In [1]: import numpy as np

In [2]: np.set_printoptions(suppress=True, linewidth=140)

In [3]: arr = np.loadtxt("m.csv", delimiter=",")

In [4]: arr
Out[4]: 
array([[ -5.24,   4.62,   8.39,  -2.48,  -4.24, -12.08,   8.88],
       [ -2.38,   8.32,  -1.77,  -8.37,  -2.12,  -5.06,   4.01],
       [ -8.61,  13.32,  19.95,   4.48, -11.45,   4.46,  14.89],
       [ -0.71,   5.77,   1.1 ,   3.14,  -5.84,  14.17,   1.88],
       [  3.47, -12.48,  -4.89,   9.85,  -1.43,   2.13,  -3.92],
       [  2.6 , -11.25,   3.54,   6.53,   6.56,  -2.84,  -4.91],
       [  8.47,  -9.4 , -13.72,   1.32,  10.07,  11.49, -15.1 ],
       [ -7.41,  12.95,  12.45,   4.19, -14.86,   6.82,  14.42],
       [ -4.25,  12.71,  -8.86, -13.41,  -9.37, -10.01,   8.99],
       [ -1.26,  -4.66,  -1.6 ,   2.14,  -5.03,  -9.78,   4.02],
       [  3.36, -16.33,  -9.6 ,   5.86,  -0.36, -11.06,  -3.15],
       [ -1.94,   5.81,   0.24,  -6.93,   0.08,  -6.22,   2.83],
       [  6.13,  -7.42,  -6.45,   7.7 ,   3.76,  17.57, -10.22],
       [ -4.58,   8.56,   8.75,  -4.88,  -1.22,  -6.6 ,   6.86],
       [  5.04, -10.58,  -1.69,   5.65,   7.95,   4.33,  -8.94]])

In [5]: lab = arr[:, 5] > np.median(arr[:, 5])

In [6]: f = arr[lab].mean(axis=0) - arr[~lab].mean(axis=0)

In [7]: ((arr - arr.mean(axis=0)) @ f > 0).astype(int)
Out[7]: array([0, 0, 1, 1, 1, 1, 1, 1, 0, 0, 0, 0, 1, 0, 1])

In [8]: f.round(2)
Out[8]: array([ 2.62, -2.09,  1.08,  7.88,  0.28, 16.67, -4.44])

In [9]: lab.astype(int)
Out[9]: array([0, 0, 1, 1, 1, 0, 1, 1, 0, 0, 0, 0, 1, 0, 1])

In [10]: round(float((((arr - arr.mean(axis=0)) @ f > 0) == lab).mean()), 2)
Out[10]: 0.93

In [11]: dist = np.linalg.norm(arr[:, None] - arr[None], axis=-1)

In [12]: (dist + 1e9 * np.eye(15)).round(6).argmin(axis=1)
Out[12]: array([13, 11,  7,  7, 14, 14, 12,  2,  1, 11,  4,  1,  6,  0,  5])

In [13]: dist.mean(axis=1).argmax()
Out[13]: np.int64(2)

In [14]: np.flatnonzero(dist[4] < dist.mean() / 2)
Out[14]: array([ 4,  5, 14])

In [15]: dist[4].round(6).argsort(kind="stable")[:4]
Out[15]: array([ 4, 14,  5, 10])

In [16]: round(np.log10(np.linalg.cond(arr)))
Out[16]: 2

In [17]: mat = np.array([[0.0, -0.5, -0.2, -1.3, 2.7, 0.0, -0.8],
    ...:     [1.8, 0.5, 1.6, -1.1, -0.4, -1.5, -0.9],
    ...:     [1.1, -1.0, -0.6, 1.9, -0.7, 0.6, -0.6],
    ...:     [0.0, 2.0, 0.4, -0.2, -0.1, 4.5, 1.5],
    ...:     [-1.1, 1.5, 0.9, -0.2, 0.4, -0.9, -1.3],
    ...:     [-0.8, 1.7, 1.2, 0.1, -1.7, -1.2, 0.7]])

In [18]: mat
Out[18]: 
array([[ 0. , -0.5, -0.2, -1.3,  2.7,  0. , -0.8],
       [ 1.8,  0.5,  1.6, -1.1, -0.4, -1.5, -0.9],
       [ 1.1, -1. , -0.6,  1.9, -0.7,  0.6, -0.6],
       [ 0. ,  2. ,  0.4, -0.2, -0.1,  4.5,  1.5],
       [-1.1,  1.5,  0.9, -0.2,  0.4, -0.9, -1.3],
       [-0.8,  1.7,  1.2,  0.1, -1.7, -1.2,  0.7]])

In [19]: round(np.linalg.norm(mat[4], 1), 2), round(float(np.linalg.norm(mat[4], np.inf)), 2)
Out[19]: (np.float64(6.3), 1.5)

In [20]: round(np.linalg.norm(mat, 2), 2)
Out[20]: np.float64(5.46)

In [21]: f = np.array([2, 1, 2])

In [22]: np.round(np.polyval(f, mat[4]), 2)
Out[22]: array([3.32, 8.  , 4.52, 1.88, 2.72, 2.72, 4.08])

In [23]: x0 = np.array([-3, -3, 1, 3, 3, -2, -1])

In [24]: (mat @ x0).argmax()
Out[24]: np.int64(0)

In [25]: np.round(mat @ np.ones(7), 2) + 0
Out[25]: array([-0.1,  0. ,  0.7,  8.1, -0.7,  0. ])

In [26]: np.linalg.norm(mat @ x0) <= np.linalg.norm(mat, 2) * np.linalg.norm(x0) + 1e-9
Out[26]: np.True_

In [27]: np.round((mat * x0).sum(axis=1), 2)
Out[27]: array([  6.3,  -5.9,   2.1, -17. ,   3.4,  -4.6])

In [28]: def softmax(z):
    ...:     e = np.exp(z - z.max(axis=-1, keepdims=True))
    ...:     return e / e.sum(axis=-1, keepdims=True)
    ...: 

In [29]: np.round(softmax(mat).sum(axis=1), 2)
Out[29]: array([1., 1., 1., 1., 1., 1.])

In [30]: S = mat @ mat.T / np.sqrt(7)

In [31]: np.round(softmax(S + np.triu(np.full(S.shape, -np.inf), 1)), 2) + 0
Out[31]: 
array([[1.  , 0.  , 0.  , 0.  , 0.  , 0.  ],
       [0.02, 0.98, 0.  , 0.  , 0.  , 0.  ],
       [0.02, 0.03, 0.95, 0.  , 0.  , 0.  ],
       [0.  , 0.  , 0.  , 1.  , 0.  , 0.  ],
       [0.09, 0.15, 0.01, 0.02, 0.73, 0.  ],
       [0.  , 0.06, 0.01, 0.02, 0.09, 0.82]])

In [32]: np.round(softmax(S)[5] @ mat, 2) + 0
Out[32]: array([-0.63,  1.59,  1.17,  0.  , -1.38, -1.08,  0.42])

In [33]: W0 = np.load("mat.npy")

In [34]: W0
Out[34]: 
array([[0, 0, 0, 0, 0, 0, 0, 0, 0, 3, 0],
       [0, 0, 0, 0, 3, 0, 0, 0, 0, 0, 0],
       [0, 0, 0, 0, 0, 0, 0, 0, 0, 0, 0],
       [0, 0, 0, 0, 0, 0, 0, 0, 0, 0, 0],
       [0, 0, 0, 4, 0, 0, 0, 0, 0, 0, 0],
       [0, 0, 0, 0, 0, 0, 0, 0, 0, 0, 5],
       [0, 0, 0, 0, 0, 5, 0, 0, 0, 0, 0],
       [0, 0, 0, 0, 0, 0, 0, 0, 3, 0, 0],
       [0, 4, 0, 0, 0, 0, 0, 0, 0, 0, 0],
       [0, 0, 0, 0, 0, 0, 0, 0, 0, 0, 0],
       [0, 0, 2, 0, 0, 0, 0, 0, 0, 0, 0]])

In [35]: round(np.linalg.det(W0), 2)
Out[35]: np.float64(0.0)

In [36]: np.allclose(W0 @ W0.T, W0.T @ W0)
Out[36]: False

In [37]: np.trace(W0)
Out[37]: np.int64(0)

In [38]: (W0 - W0.T) / 2
Out[38]: 
array([[ 0. ,  0. ,  0. ,  0. ,  0. ,  0. ,  0. ,  0. ,  0. ,  1.5,  0. ],
       [ 0. ,  0. ,  0. ,  0. ,  1.5,  0. ,  0. ,  0. , -2. ,  0. ,  0. ],
       [ 0. ,  0. ,  0. ,  0. ,  0. ,  0. ,  0. ,  0. ,  0. ,  0. , -1. ],
       [ 0. ,  0. ,  0. ,  0. , -2. ,  0. ,  0. ,  0. ,  0. ,  0. ,  0. ],
       [ 0. , -1.5,  0. ,  2. ,  0. ,  0. ,  0. ,  0. ,  0. ,  0. ,  0. ],
       [ 0. ,  0. ,  0. ,  0. ,  0. ,  0. , -2.5,  0. ,  0. ,  0. ,  2.5],
       [ 0. ,  0. ,  0. ,  0. ,  0. ,  2.5,  0. ,  0. ,  0. ,  0. ,  0. ],
       [ 0. ,  0. ,  0. ,  0. ,  0. ,  0. ,  0. ,  0. ,  1.5,  0. ,  0. ],
       [ 0. ,  2. ,  0. ,  0. ,  0. ,  0. ,  0. , -1.5,  0. ,  0. ,  0. ],
       [-1.5,  0. ,  0. ,  0. ,  0. ,  0. ,  0. ,  0. ,  0. ,  0. ,  0. ],
       [ 0. ,  0. ,  1. ,  0. ,  0. , -2.5,  0. ,  0. ,  0. ,  0. ,  0. ]])

In [39]: round(np.abs(np.linalg.eigvals(W0)).max(), 2)
Out[39]: np.float64(0.0)

In [40]: np.round(np.sort(np.abs(np.linalg.eigvals(W0))), 2)
Out[40]: array([0., 0., 0., 0., 0., 0., 0., 0., 0., 0., 0.])

In [41]: M = np.load("sample13.npy")

In [42]: M
Out[42]: 
array([[ -2,  -2,  -2,  -2,  -2,  -2,  -2,  -2,  -2,  -2,  -2],
       [ -2,  -4,  -4,  -4,  -4,  -4,  -4,  -4,  -4,  -4,  -4],
       [ -2,  -4,  -6,  -6,  -6,  -6,  -6,  -6,  -6,  -6,  -6],
       [ -2,  -4,  -6,  -8,  -8,  -8,  -8,  -8,  -8,  -8,  -8],
       [ -2,  -4,  -6,  -8, -10, -10, -10, -10, -10, -10, -10],
       [ -2,  -4,  -6,  -8, -10, -12, -12, -12, -12, -12, -12],
       [ -2,  -4,  -6,  -8, -10, -12, -14, -14, -14, -14, -14],
       [ -2,  -4,  -6,  -8, -10, -12, -14, -16, -16, -16, -16],
       [ -2,  -4,  -6,  -8, -10, -12, -14, -16, -18, -18, -18],
       [ -2,  -4,  -6,  -8, -10, -12, -14, -16, -18, -20, -20],
       [ -2,  -4,  -6,  -8, -10, -12, -14, -16, -18, -20, -22]])

In [43]: # symmetric

In [44]: th = np.radians(135)

In [45]: r_ = np.eye(11)

In [46]: r_[1, 1] = r_[3, 3] = np.cos(th)

In [47]: r_[1, 3], r_[3, 1] = -np.sin(th), np.sin(th)

In [48]: r_.round(2)
Out[48]: 
array([[ 1.  ,  0.  ,  0.  ,  0.  ,  0.  ,  0.  ,  0.  ,  0.  ,  0.  ,  0.  ,  0.  ],
       [ 0.  , -0.71,  0.  , -0.71,  0.  ,  0.  ,  0.  ,  0.  ,  0.  ,  0.  ,  0.  ],
       [ 0.  ,  0.  ,  1.  ,  0.  ,  0.  ,  0.  ,  0.  ,  0.  ,  0.  ,  0.  ,  0.  ],
       [ 0.  ,  0.71,  0.  , -0.71,  0.  ,  0.  ,  0.  ,  0.  ,  0.  ,  0.  ,  0.  ],
       [ 0.  ,  0.  ,  0.  ,  0.  ,  1.  ,  0.  ,  0.  ,  0.  ,  0.  ,  0.  ,  0.  ],
       [ 0.  ,  0.  ,  0.  ,  0.  ,  0.  ,  1.  ,  0.  ,  0.  ,  0.  ,  0.  ,  0.  ],
       [ 0.  ,  0.  ,  0.  ,  0.  ,  0.  ,  0.  ,  1.  ,  0.  ,  0.  ,  0.  ,  0.  ],
       [ 0.  ,  0.  ,  0.  ,  0.  ,  0.  ,  0.  ,  0.  ,  1.  ,  0.  ,  0.  ,  0.  ],
       [ 0.  ,  0.  ,  0.  ,  0.  ,  0.  ,  0.  ,  0.  ,  0.  ,  1.  ,  0.  ,  0.  ],
       [ 0.  ,  0.  ,  0.  ,  0.  ,  0.  ,  0.  ,  0.  ,  0.  ,  0.  ,  1.  ,  0.  ],
       [ 0.  ,  0.  ,  0.  ,  0.  ,  0.  ,  0.  ,  0.  ,  0.  ,  0.  ,  0.  ,  1.  ]])

In [49]: B = M @ r_.T

In [50]: np.round(np.abs(B - M).max(axis=0), 2)
Out[50]: array([ 0.  , 12.49,  0.  , 10.83,  0.  ,  0.  ,  0.  ,  0.  ,  0.  ,  0.  ,  0.  ])

In [51]: np.allclose(np.linalg.norm(M, axis=1), np.linalg.norm(B, axis=1))
Out[51]: True

In [52]: np.allclose(M @ M.T, B @ B.T)
Out[52]: True

In [53]: round(np.linalg.det(r_), 2), round(np.trace(r_), 2)
Out[53]: (np.float64(1.0), np.float64(7.59))

In [54]: np.round(np.linalg.svd(M, compute_uv=False), 2), np.round(np.linalg.svd(B, compute_uv=False), 2)
Out[54]: 
(array([107.36,  12.08,   4.46,   2.36,   1.5 ,   1.07,   0.83,   0.68,   0.59,   0.54,   0.51]),
 array([107.36,  12.08,   4.46,   2.36,   1.5 ,   1.07,   0.83,   0.68,   0.59,   0.54,   0.51]))

In [55]: B.round(2) + 0
Out[55]: 
array([[ -2.  ,   2.83,  -2.  ,   0.  ,  -2.  ,  -2.  ,  -2.  ,  -2.  ,  -2.  ,  -2.  ,  -2.  ],
       [ -2.  ,   5.66,  -4.  ,   0.  ,  -4.  ,  -4.  ,  -4.  ,  -4.  ,  -4.  ,  -4.  ,  -4.  ],
       [ -2.  ,   7.07,  -6.  ,   1.41,  -6.  ,  -6.  ,  -6.  ,  -6.  ,  -6.  ,  -6.  ,  -6.  ],
       [ -2.  ,   8.49,  -6.  ,   2.83,  -8.  ,  -8.  ,  -8.  ,  -8.  ,  -8.  ,  -8.  ,  -8.  ],
       [ -2.  ,   8.49,  -6.  ,   2.83, -10.  , -10.  , -10.  , -10.  , -10.  , -10.  , -10.  ],
       [ -2.  ,   8.49,  -6.  ,   2.83, -10.  , -12.  , -12.  , -12.  , -12.  , -12.  , -12.  ],
       [ -2.  ,   8.49,  -6.  ,   2.83, -10.  , -12.  , -14.  , -14.  , -14.  , -14.  , -14.  ],
       [ -2.  ,   8.49,  -6.  ,   2.83, -10.  , -12.  , -14.  , -16.  , -16.  , -16.  , -16.  ],
       [ -2.  ,   8.49,  -6.  ,   2.83, -10.  , -12.  , -14.  , -16.  , -18.  , -18.  , -18.  ],
       [ -2.  ,   8.49,  -6.  ,   2.83, -10.  , -12.  , -14.  , -16.  , -18.  , -20.  , -20.  ],
       [ -2.  ,   8.49,  -6.  ,   2.83, -10.  , -12.  , -14.  , -16.  , -18.  , -20.  , -22.  ]])
